$ ipython --no-banner

In [1]: import numpy as np

In [2]: np.set_printoptions(precision=4, suppress=True, linewidth=160)

In [3]: rd = lambda a: np.round(a, 4) + 0

In [4]: mat = np.load("sample15.npy")

In [5]: print(mat)
[[ 0  1  0 -1]
 [ 2 -1  0  1]
 [ 0  0  0  0]
 [-2 -1  0 -3]]

In [6]: # rank 3

In [7]: left, sig, Vh = np.linalg.svd(mat, full_matrices=False)

In [8]: print(rd(sig / sig[0]))
[1.     0.4243 0.2536 0.    ]

In [9]: print(rd(left.T @ mat @ Vh.T))
[[4.2047 0.     0.     0.    ]
 [0.     1.7841 0.     0.    ]
 [0.     0.     1.0665 0.    ]
 [0.     0.     0.     0.    ]]

In [10]: print(rd(sig))
[4.2047 1.7841 1.0665 0.    ]

In [11]: print(mat.sum(axis=1))
[ 0  2  0 -6]

In [12]: print(np.linalg.matrix_rank(mat))
3

In [13]: print(mat.mean(axis=0))
[ 0.   -0.25  0.   -0.75]

In [14]: print(rd(np.linalg.norm(mat)))
4.6904

In [15]: print(mat.shape)
(4, 4)

In [16]: left, sig, Vh = np.linalg.svd(mat)

In [17]: print(rd(sig))
[4.2047 1.7841 1.0665 0.    ]

In [18]: other = left[:, :3] @ np.diag(sig[:3]) @ Vh[:3]

In [19]: print(np.linalg.matrix_rank(mat, rtol=0.05))
3

In [20]: print(rd(np.linalg.norm(mat - other, 2)), sig[3])
0.0 0.0

In [21]: rank = np.linalg.matrix_rank(mat)

In [22]: print(rank)
3

In [23]: null = np.linalg.svd(mat)[2][rank:].T

In [24]: print(np.allclose(mat @ null, 0))
True

In [25]: print(null[:, 0] / null[np.abs(null[:, 0]).round(6).argmax(), 0])
[-0. -0.  1. -0.]

In [26]: print([int(np.linalg.matrix_rank(mat[:, :j + 1])) for j in range(4)])
[1, 2, 2, 3]

In [27]: print(null.shape)
(4, 1)

In [28]: print(np.linalg.matrix_rank(mat.T @ mat), np.linalg.matrix_rank(mat @ mat.T))
3 3

In [29]: E = np.array([[7.0, 0.0, 0.0], [0.0, -1.0, -3.0], [0.0, 1.0, -1.0]])

In [30]: gram = E.T @ E

In [31]: print(np.diag(gram))
[49.  2. 10.]

In [32]: print(gram)
[[49.  0.  0.]
 [ 0.  2.  2.]
 [ 0.  2. 10.]]

In [33]: print(np.trace(gram), (E ** 2).sum())
61.0 61.0
